% python3 -q
>>> import numpy as np
>>> import numpy.linalg as la
>>> np.set_printoptions(precision=2, suppress=True, linewidth=160, floatmode="fixed")
>>> def rnd(a):
...     return np.round(a, 2) + 0
... 
>>> X = np.loadtxt("w.csv", delimiter=",")
>>> print(X)
[[-4.40 -1.10 -0.70  0.40]
 [ 2.00  0.50 -0.10 -0.50]
 [ 4.81  1.20  0.70 -1.90]
 [ 5.61  1.40 -0.10  0.10]
 [ 0.04  0.00 -1.70  1.00]
 [-3.21 -0.80 -1.10  0.70]
 [-3.20 -0.80 -1.20 -1.40]
 [ 0.41  0.10 -1.70  0.50]
 [-5.59 -1.40  0.30  0.90]
 [-3.18 -0.80 -1.70 -0.10]
 [-0.79 -0.20 -1.10 -0.20]
 [-9.62 -2.40  0.50  1.00]
 [ 6.00  1.50  0.80  1.40]
 [ 3.17  0.80  0.10  0.00]
 [-0.05  0.00  2.00  0.10]
 [-2.79 -0.70 -0.30 -0.90]
 [-2.81 -0.70 -1.70  0.10]
 [-2.38 -0.60  1.40 -0.10]
 [ 1.58  0.40  1.80 -0.10]
 [-3.62 -0.90  0.00 -1.20]
 [-0.01  0.00  1.50  1.10]
 [-0.40 -0.10  0.00  0.40]
 [-2.01 -0.50 -0.20 -0.50]
 [-2.41 -0.60  0.70  0.00]
 [-4.00 -1.00  0.00  0.30]
 [ 1.23  0.30 -1.00  0.00]
 [-3.99 -1.00  1.00 -1.40]
 [-2.02 -0.50  0.60  0.70]
 [-2.01 -0.50 -0.70 -0.60]
 [-3.22 -0.80  1.40  0.40]
 [ 6.02  1.50 -0.80  0.30]
 [-0.81 -0.20  0.10  0.00]
 [ 2.77  0.70  2.20 -0.30]
 [-4.40 -1.10  1.00  0.70]
 [-0.77 -0.20  0.40 -0.40]
 [-1.99 -0.50  1.30  0.50]
 [ 4.01  1.00 -0.40  1.50]]
>>> D = la.norm(X[:, None] - X[None], axis=-1)
>>> print(np.flatnonzero(D[31] < D.mean() / 2))
[ 4 10 14 17 20 21 22 23 27 28 31 34 35]
>>> print(la.matrix_rank(D ** 2))
6
>>> print(np.unravel_index(D.round(6).argmax(), D.shape))
(np.int64(11), np.int64(30))
>>> print(D.shape)
(37, 37)
>>> print(D.mean(axis=1).argmax())
11
>>> print(D[31].round(6).argsort(kind="stable")[:4])
[31 34 21 10]
>>> print((D + 1e9 * np.eye(37)).round(6).argmin(axis=1))
[24 25  3 30  7 16 15  4 33 16 31  8  3  1 20 22  9 23 32 15 14 31 28 17  0  7 19 35 22 17  3 34 18 24 31 27 13]
>>> T = np.stack([X, 2 * X, X[::-1]])
>>> print(rnd(np.einsum("bij,cij->bc", T, T)))
[[ 556.22 1112.44 -185.70]
 [1112.44 2224.88 -371.41]
 [-185.70 -371.41  556.22]]
>>> print(la.matrix_rank(T.reshape(3, -1)))
2
>>> print(la.matrix_rank(T))
[4 4 4]
>>> print((T @ X.T).shape)
(3, 37, 37)
>>> proj = X @ la.solve(X.T @ X, X.T)
>>> print(rnd(la.eigvalsh(proj)))
[0.00 0.00 0.00 0.00 0.00 0.00 0.00 0.00 0.00 0.00 0.00 0.00 0.00 0.00 0.00 0.00 0.00 0.00 0.00 0.00 0.00 0.00 0.00 0.00 0.00 0.00 0.00 0.00 0.00 0.00 0.00
 0.00 0.00 1.00 1.00 1.00 1.00]
>>> print(rnd(proj @ X[:, 0]))
[-4.40  2.00  4.81  5.61  0.04 -3.21 -3.20  0.41 -5.59 -3.18 -0.79 -9.62  6.00  3.17 -0.05 -2.79 -2.81 -2.38  1.58 -3.62 -0.01 -0.40 -2.01 -2.41 -4.00  1.23
 -3.99 -2.02 -2.01 -3.22  6.02 -0.81  2.77 -4.40 -0.77 -1.99  4.01]
>>> print(rnd(np.trace(proj)))
4.0
>>> Xs = X - X.mean(axis=0)
>>> left, sig, Vt = la.svd(Xs, full_matrices=False)
>>> print(rnd((sig ** 2).sum() ** 2 / (sig ** 4).sum()))
1.28
>>> print(la.matrix_rank(Xs))
4
>>> print(np.abs(left[:, 0]).argmax())
11
>>> print(rnd(Vt[0] * np.sign(Vt[0, np.abs(Vt[0]).argmax()])))
[0.97 0.24 0.02 0.00]
>>> print(rnd(sig))
[21.50  6.51  4.66  0.02]
>>> basis = X[[30, 20]].astype(float)
>>> for _ in range(4):
...     z = la.norm(X[:, None] - basis, axis=-1).argmin(axis=1)
...     basis = np.array([X[z == j].mean(axis=0) for j in range(2)])
... 
>>> print(z)
[1 0 0 0 1 1 1 1 1 1 1 1 0 0 1 1 1 1 0 1 1 1 1 1 1 0 1 1 1 1 0 1 0 1 1 1 0]
>>> print(np.abs(basis[1] - basis[0]).argmax())
0
>>> A = np.load("block16.npy")
>>> print(A)
[[  70   -8   89  -98   48  -96  -87   17  -40]
 [ -42   18   38   13   26  -30   -8  -23  -25]
 [ -16   32  105   -8  -25 -104  -62  -61  -10]
 [ -30   -6  -25    5   71   34   28   28  -35]
 [ -58   20  -23   72  -54   28   39  -41   30]
 [-126   42   44   69   50  -22   22  -53  -45]
 [  -6   18   35   17  -61  -38  -20  -44   25]
 [ -42    6  -68   75  -62   70   62  -19   45]]
>>> print(rnd(np.trace(la.pinv(A) @ A)))
3.0
>>> print(la.lstsq(A[:-1].T, A[-1])[2])
3
>>> left, sig, Vt = la.svd(A)
>>> vecs = Vt[:(sig > 1e-8).sum()]
>>> rng = np.random.default_rng(90)
>>> x0 = A[2] + -1 * A[1] + rng.integers(2) * np.eye(9)[3]
>>> print(x0)
[ 26.00  14.00  67.00 -20.00 -51.00 -74.00 -54.00 -38.00  15.00]
>>> print(np.allclose(vecs.T @ vecs @ x0, x0))
False
>>> M2 = np.c_[X[:, :1] @ np.array([[1]]), np.array([0, 3, 1, 2, 1, 2, 3, 1, 1, 0, 0, 0, 3, 3, 3, 0, 0, 2, 1, 2, 2, 2, 0, 3, 1, 1, 3, 3, 0, 2, 3, 0, 2, 0, 0, 1, 0])]
>>> print(M2)
[[-4.40  0.00]
 [ 2.00  3.00]
 [ 4.81  1.00]
 [ 5.61  2.00]
 [ 0.04  1.00]
 [-3.21  2.00]
 [-3.20  3.00]
 [ 0.41  1.00]
 [-5.59  1.00]
 [-3.18  0.00]
 [-0.79  0.00]
 [-9.62  0.00]
 [ 6.00  3.00]
 [ 3.17  3.00]
 [-0.05  3.00]
 [-2.79  0.00]
 [-2.81  0.00]
 [-2.38  2.00]
 [ 1.58  1.00]
 [-3.62  2.00]
 [-0.01  2.00]
 [-0.40  2.00]
 [-2.01  0.00]
 [-2.41  3.00]
 [-4.00  1.00]
 [ 1.23  1.00]
 [-3.99  3.00]
 [-2.02  3.00]
 [-2.01  0.00]
 [-3.22  2.00]
 [ 6.02  3.00]
 [-0.81  0.00]
 [ 2.77  2.00]
 [-4.40  0.00]
 [-0.77  0.00]
 [-1.99  1.00]
 [ 4.01  0.00]]
>>> print(rnd(la.norm(la.qr(X)[0].T @ M2, axis=0) ** 2 / ((M2 ** 2).sum(axis=0) + 1e-12)))
[1.00 0.09]
>>> print(la.matrix_rank(np.c_[X, M2]))
5
>>> print(rnd(la.norm(A, 1)), rnd(la.norm(A, np.inf)))
427.0 553.0
>>> print(rnd(la.norm(A, axis=0)))
[169.88  63.02 171.26 160.38 147.06 172.34 136.05 110.05  95.52]
>>> print(rnd(la.norm(A, 2)))
311.98
>>> print(rnd(la.norm(A[5], 1)), rnd(la.norm(A[5], np.inf)))
473.0 126.0
>>> print(la.norm(A, axis=1).argmax())
0
>>> print(A[5] @ A[7])
3433
>>> print(rnd(la.norm(A, "nuc")))
711.63
>>> data = np.loadtxt("test5.csv", delimiter=",")
>>> print(rnd(data))
[[ 1.00  0.00  0.00  0.00  0.00  0.00  0.00  0.00]
 [ 0.00  1.00  0.00  0.00  0.00  0.00  0.00  0.00]
 [ 0.00  0.00  1.00  0.00  0.00  0.00  0.00  0.00]
 [ 0.00  0.00  0.00  0.81  0.59  0.00  0.00  0.00]
 [ 0.00  0.00  0.00 -0.59  0.81  0.00  0.00  0.00]
 [ 0.00  0.00  0.00  0.00  0.00  1.00  0.00  0.00]
 [ 0.00  0.00  0.00  0.00  0.00  0.00  1.00  0.00]
 [ 0.00  0.00  0.00  0.00  0.00  0.00  0.00  1.00]]
>>> left, sig, Vt = la.svd(A)
>>> print(np.argmax(sig[:-1] / (sig[1:] + 1e-6)) + 1)
3
>>> print(rnd(sig))
[311.98 229.51 170.15   0.00   0.00   0.00   0.00   0.00]
>>> M2 = left[:, :3] @ np.diag(sig[:3]) @ Vt[:3]
>>> print(la.matrix_rank(A, rtol=0.05))
3
>>> print(rnd(np.abs(A - M2).max()))
0.0
>>> print(rnd(la.norm(A - M2) / la.norm(A)))
0.0
>>> print(la.matrix_rank(M2))
3
>>> x0 = np.array([2, 2, 1, 2, 0, 2, 1, 3])
>>> y = data @ x0
>>> b, lr = np.zeros(8), 1 / la.norm(data, 2) ** 2
>>> for i in range(6):
...     b -= lr * data.T @ (data @ b - y)
...     if i % 1 == 0: print(i, round(la.norm(data @ b - y), 2))
... 
0 0.0
1 0.0
2 0.0
3 0.0
4 0.0
5 0.0
>>> print(rnd(la.cond(data)))
1.0
>>> E = np.loadtxt("data.csv", delimiter=",")
>>> print(E)
[[  5.00   3.00   1.00   3.00  -5.00   1.00   0.00  -2.00   4.00]
 [  9.00   5.00   5.00   9.00 -13.00   6.00  -4.00   4.00  -2.00]
 [ -4.00   5.00   9.00   3.00   0.00  -1.00  -4.00  -4.00   2.00]
 [ -2.00  -1.00   6.00   9.00   0.00   5.00  -6.00   0.00  -4.00]
 [  0.00   0.00   0.00   0.00   0.00   0.00   0.00   0.00   0.00]
 [  1.00   8.00  10.00   6.00  -5.00   0.00  -4.00  -6.00   6.00]
 [ -4.00   1.00   4.00   4.00   3.00   3.00  -1.00  -1.00  -2.00]
 [ -5.00  -2.00  -5.00   5.00  -4.00  -1.00   2.00  -4.00   3.00]
 [ -2.00  -1.00   6.00   9.00   0.00   5.00  -6.00   0.00  -4.00]
 [ -3.00  -2.00   9.00  11.00  -8.00  -1.00  -7.00  -1.00  -2.00]
 [ -3.00   4.00   9.00   7.00 -10.00   0.00  -1.00   3.00  -4.00]
 [  7.00  13.00   8.00   1.00  -6.00  -4.00   3.00 -11.00  12.00]
 [ -5.00  -5.00   6.00  10.00  -1.00   7.00  -2.00   1.00  -1.00]
 [  3.00  -3.00   2.00   9.00 -13.00   3.00  -2.00   8.00  -8.00]
 [  2.00  -2.00   2.00   5.00  -3.00   2.00  -5.00   1.00  -2.00]
 [  4.00   9.00   5.00   0.00  -5.00  -9.00   1.00  -8.00   3.00]
 [ -1.00  -5.00  -2.00   3.00  -5.00  -2.00   2.00   2.00  -2.00]
 [ -9.00  -1.00  -1.00   9.00  -1.00   2.00   1.00  -5.00   1.00]
 [  7.00  10.00  12.00   6.00 -12.00   6.00  -5.00   0.00   7.00]]
>>> proj = E @ la.solve(E.T @ E, E.T)
>>> print(rnd(la.eigvalsh(proj)))
[0.00 0.00 0.00 0.00 0.00 0.00 0.00 0.00 0.00 0.00 1.00 1.00 1.00 1.00 1.00 1.00 1.00 1.00 1.00]
>>> print(np.allclose(proj @ proj, proj))
True
>>> Xs = E - E.mean(axis=0)
>>> left, sig, Vt = la.svd(Xs, full_matrices=False)
>>> print((np.sign(left[:, 0]) == np.sign(left[0, 0])).astype(int))
[1 1 1 0 0 1 0 0 0 0 0 1 0 0 0 1 0 0 1]
>>> print(np.abs(left[:, 0]).argmax())
11
>>> print(rnd(sig ** 2 / (sig ** 2).sum()))
[0.43 0.27 0.15 0.06 0.05 0.02 0.01 0.01 0.00]
>>> print(rnd(np.abs(Vt[-1])))
[0.06 0.21 0.10 0.48 0.34 0.40 0.02 0.57 0.32]
>>> Xs = E - E.mean(axis=0)
>>> vecs = la.svd(Xs)[2][:8]
>>> M2 = Xs - Xs @ vecs.T @ vecs
>>> print(rnd((Xs @ vecs.T).std(axis=0)))
[8.37 6.64 4.92 3.16 2.92 1.96 1.50 1.11]
>>> print(rnd(M2.std(axis=0)))
[0.01 0.03 0.01 0.06 0.04 0.05 0.00 0.07 0.04]
>>> J = np.load("layer5.npy")
>>> print(J)
[[0.67 0.00 0.33 0.00]
 [0.25 0.50 0.00 0.25]
 [0.00 0.00 1.00 0.00]
 [0.00 0.00 0.50 0.50]]
>>> print(rnd(la.det(J[::-1])))
0.17
>>> print(rnd(np.poly(J)))
[ 1.00 -2.67  2.59 -1.09  0.17]
>>> def softmax(z):
...     e = np.exp(z - z.max(axis=-1, keepdims=True))
...     return e / e.sum(axis=-1, keepdims=True)
... 
>>> print(rnd(softmax(J[2])))
[0.17 0.17 0.48 0.17]
>>> print(rnd(softmax(10 * J[2])))
[0.00 0.00 1.00 0.00]
>>> print(rnd(softmax(J[2] + 5)))
[0.17 0.17 0.48 0.17]
>>> print(rnd(softmax(J).sum(axis=1)))
[1.00 1.00 1.00 1.00]
>>> S = J @ J.T / np.sqrt(4)
>>> print(rnd(softmax(S)))
[[0.28 0.23 0.25 0.23]
 [0.25 0.28 0.23 0.24]
 [0.23 0.20 0.32 0.25]
 [0.23 0.23 0.27 0.27]]
>>> print(rnd(softmax(S)[2] @ J))
[0.20 0.10 0.52 0.17]
